$ python3 -q
>>> import numpy as np
>>> from numpy import linalg as LA
>>> np.set_printoptions(precision=3, suppress=True, linewidth=160)
>>> X = np.load("a.npy")
>>> X
array([[1, 0, 0, 0, 0, 0],
       [0, 1, 0, 0, 0, 0],
       [0, 0, 0, 0, 1, 0],
       [0, 0, 0, 1, 0, 0],
       [0, 0, 1, 0, 0, 0],
       [0, 0, 0, 0, 0, 1]])
>>> # orthonormal columns
>>> u = np.array([3, 2])
>>> np.array([np.convolve(row, u, "same") for row in X])
array([[3, 2, 0, 0, 0, 0],
       [0, 3, 2, 0, 0, 0],
       [0, 0, 0, 0, 3, 2],
       [0, 0, 0, 3, 2, 0],
       [0, 0, 3, 2, 0, 0],
       [0, 0, 0, 0, 0, 3]])
>>> np.convolve(X[4], u)
array([0, 0, 3, 2, 0, 0, 0])
>>> out = LA.inv(X)
>>> round(float(LA.slogdet(X)[0]), 3)
-1.0
>>> C2 = X.T @ X
>>> LA.eigvalsh(C2)[::-1]
array([1., 1., 1., 1., 1., 1.])
>>> LA.svd(X, compute_uv=False) ** 2
array([1., 1., 1., 1., 1., 1.])
>>> LA.matrix_rank(C2)
np.int64(6)
>>> (X @ X.T).shape
(6, 6)
>>> vec = np.array([-4, 4, 3, 0, -1, 0])
>>> np.abs(LA.eigvals(X))
array([1., 1., 1., 1., 1., 1.])
>>> 6 - LA.matrix_rank(X - np.eye(6), tol=1e-8)
np.int64(5)
>>> [p for p in range(1, 25) if np.allclose(LA.matrix_power(X, p), np.eye(6))]
[2, 4, 6, 8, 10, 12, 14, 16, 18, 20, 22, 24]
>>> np.round(LA.norm(vec), 3), np.round(LA.norm(X @ vec), 3)
(np.float64(6.481), np.float64(6.481))
>>> LA.inv(X)
array([[1., 0., 0., 0., 0., 0.],
       [0., 1., 0., 0., 0., 0.],
       [0., 0., 0., 0., 1., 0.],
       [0., 0., 0., 1., 0., 0.],
       [0., 0., 1., 0., 0., 0.],
       [0., 0., 0., 0., 0., 1.]])
>>> round(float(LA.det(X)), 3)
-1.0
>>> W0 = np.loadtxt("mat.csv", delimiter=",")
>>> W0
array([[ 0.65 , -0.07 , -0.21 ,  0.21 ,  0.49 , -0.35 ,  0.35 ],
       [-0.07 ,  0.986, -0.042,  0.042,  0.098, -0.07 ,  0.07 ],
       [-0.21 , -0.042,  0.874,  0.126,  0.294, -0.21 ,  0.21 ],
       [ 0.21 ,  0.042,  0.126,  0.874, -0.294,  0.21 , -0.21 ],
       [ 0.49 ,  0.098,  0.294, -0.294,  0.315,  0.49 , -0.49 ],
       [-0.35 , -0.07 , -0.21 ,  0.21 ,  0.49 ,  0.65 ,  0.35 ],
       [ 0.35 ,  0.07 ,  0.21 , -0.21 , -0.49 ,  0.35 ,  0.65 ]])
>>> # symmetric
>>> np.round(LA.det(X), 3)
np.float64(-1.0)
>>> np.flatnonzero(LA.matrix_power((X != 0) + (X.T != 0) + np.eye(6), 6)[3])
array([3])
>>> (X != 0).astype(int)
array([[1, 0, 0, 0, 0, 0],
       [0, 1, 0, 0, 0, 0],
       [0, 0, 0, 0, 1, 0],
       [0, 0, 0, 1, 0, 0],
       [0, 0, 1, 0, 0, 0],
       [0, 0, 0, 0, 0, 1]])
>>> def softmax(z):
...     e = np.exp(z - z.max(axis=-1, keepdims=True))
...     return e / e.sum(axis=-1, keepdims=True)
... 
>>> softmax(W0).sum(axis=1)
array([1., 1., 1., 1., 1., 1., 1.])
>>> softmax(W0[5] + -2)
array([0.082, 0.108, 0.094, 0.143, 0.189, 0.222, 0.164])
>>> scores = W0 @ W0.T / np.sqrt(7)
>>> softmax(scores)[5] @ W0
array([0.122, 0.132, 0.127, 0.141, 0.151, 0.183, 0.146])
>>> softmax(scores)
array([[0.196, 0.134, 0.134, 0.134, 0.134, 0.134, 0.134],
       [0.134, 0.196, 0.134, 0.134, 0.134, 0.134, 0.134],
       [0.134, 0.134, 0.196, 0.134, 0.134, 0.134, 0.134],
       [0.134, 0.134, 0.134, 0.196, 0.134, 0.134, 0.134],
       [0.134, 0.134, 0.134, 0.134, 0.196, 0.134, 0.134],
       [0.134, 0.134, 0.134, 0.134, 0.134, 0.196, 0.134],
       [0.134, 0.134, 0.134, 0.134, 0.134, 0.134, 0.196]])
>>> softmax(scores + np.triu(np.full(scores.shape, -np.inf), 1))
array([[1.   , 0.   , 0.   , 0.   , 0.   , 0.   , 0.   ],
       [0.407, 0.593, 0.   , 0.   , 0.   , 0.   , 0.   ],
       [0.289, 0.289, 0.422, 0.   , 0.   , 0.   , 0.   ],
       [0.224, 0.224, 0.224, 0.327, 0.   , 0.   , 0.   ],
       [0.183, 0.183, 0.183, 0.183, 0.267, 0.   , 0.   ],
       [0.155, 0.155, 0.155, 0.155, 0.155, 0.226, 0.   ],
       [0.134, 0.134, 0.134, 0.134, 0.134, 0.134, 0.196]])
>>> out = np.array([[9, 4, 2], [8, 9, 3], [5, 9, 9]])
>>> out[-1] = out[0]
>>> E = out + 0.02 * np.eye(3)
>>> E
array([[9.02, 4.  , 2.  ],
       [8.  , 9.02, 3.  ],
       [9.  , 4.  , 2.02]])
>>> LA.svd(X, compute_uv=False)
array([1., 1., 1., 1., 1., 1.])
>>> A = np.loadtxt("test12.csv", delimiter=",")
>>> A
array([[ -3.,  -5.,   8.,  12.,  20., -32.],
       [  9.,   3.,  -1., -36., -12.,   4.],
       [  5.,   8.,   7., -20., -32., -28.],
       [-12., -20.,  32.,  -6., -10.,  16.],
       [ 36.,  12.,  -4.,  18.,   6.,  -2.],
       [ 20.,  32.,  28.,  10.,  16.,  14.]])
>>> rng = np.random.default_rng(72140)
>>> lab = rng.permutation(6)
>>> lab
array([0, 1, 2, 3, 4, 5])
>>> out = A[lab][:, lab]
>>> np.sort(np.abs(LA.eigvals(out)))
array([32.922, 32.922, 32.922, 32.922, 49.954, 49.954])
>>> out
array([[ -3.,  -5.,   8.,  12.,  20., -32.],
       [  9.,   3.,  -1., -36., -12.,   4.],
       [  5.,   8.,   7., -20., -32., -28.],
       [-12., -20.,  32.,  -6., -10.,  16.],
       [ 36.,  12.,  -4.,  18.,   6.,  -2.],
       [ 20.,  32.,  28.,  10.,  16.,  14.]])
>>> np.allclose(out, A)
True
>>> out = A / LA.norm(A, axis=1, keepdims=True)
>>> C2 = out @ out.T
>>> C2[4]
array([ 0.115, -0.217, -0.12 , -0.529,  1.   ,  0.553])
>>> M = np.loadtxt("x.csv", delimiter=",")
>>> M
array([[ 1.284, -2.121, -0.745, -1.101,  0.45 , -0.94 ,  0.026],
       [ 0.077, -0.811, -0.24 , -0.652,  1.224,  2.517,  0.132],
       [ 1.522,  0.454,  0.274, -0.664, -0.716, -2.306, -0.36 ],
       [ 1.253, -1.603,  1.847,  0.695, -0.293, -0.917,  0.2  ],
       [ 0.363, -2.533,  0.272, -0.966,  1.147,  0.207, -0.297],
       [-0.346, -1.736,  0.254,  0.022,  0.675, -1.708,  1.558],
       [-0.655, -1.081, -0.971, -1.886, -0.511, -1.462, -0.71 ],
       [-0.58 , -0.507,  0.24 ,  0.741, -1.861, -1.476, -1.468],
       [-0.996,  0.566, -1.483, -0.626, -0.519, -0.866,  2.019],
       [ 0.112,  0.791, -1.913, -0.777,  1.561,  0.485, -1.196],
       [-2.099, -0.474,  1.022, -0.909,  0.083,  0.115,  1.575],
       [ 1.151,  0.95 ,  1.982,  0.882,  0.806,  1.162,  0.255],
       [ 1.432, -2.17 ,  0.171,  0.407,  0.089,  0.478,  1.345],
       [-1.402, -1.726, -0.295, -1.845,  0.448,  0.354,  0.489],
       [ 0.164,  1.703,  0.463,  0.37 ,  0.203, -2.274,  0.716],
       [-2.673, -0.524,  0.026, -0.971, -0.14 ,  0.509, -0.598],
       [ 0.142,  2.618,  1.12 ,  0.747, -0.037, -0.007,  0.561],
       [ 1.54 ,  0.013,  1.988, -0.756,  0.089, -0.229,  1.43 ],
       [ 1.506, -0.884,  1.653, -0.791, -0.826, -1.381,  0.049],
       [-0.256, -2.332,  0.157,  0.759,  1.265,  0.853,  0.752],
       [-0.64 ,  1.251,  0.579,  2.133, -1.247, -0.347,  0.683],
       [ 0.287, -2.094,  0.855,  0.081,  0.891, -0.132, -1.727],
       [-0.708,  0.335, -1.067, -2.271,  0.276, -0.714,  1.225],
       [-0.605, -0.118,  0.486,  2.417,  1.496,  0.055, -0.547],
       [-0.96 ,  0.923, -0.709, -0.459,  2.207,  1.033, -0.757],
       [-0.913,  2.291,  0.559,  0.163,  0.482, -0.067,  1.53 ],
       [ 1.373, -0.49 ,  1.48 ,  2.11 , -0.363, -0.083, -0.304],
       [-2.522, -0.004,  0.13 , -0.682,  0.891, -1.151, -0.197],
       [-2.269,  1.178, -0.177,  0.338, -0.988,  1.081,  0.413],
       [-0.224,  0.5  , -0.732,  0.607, -1.475, -0.314,  2.35 ]])
>>> Xs = M - M.mean(axis=0)
>>> vecs = LA.svd(Xs)[2][:3]
>>> out = Xs - Xs @ vecs.T @ vecs
>>> np.diag(vecs.T @ vecs)
array([0.512, 0.752, 0.271, 0.489, 0.3  , 0.573, 0.103])
>>> out.std(axis=0)
array([0.624, 0.461, 0.629, 0.578, 0.618, 0.497, 0.907])
>>> LA.norm(out, axis=1).round(6).argmax()
np.int64(7)
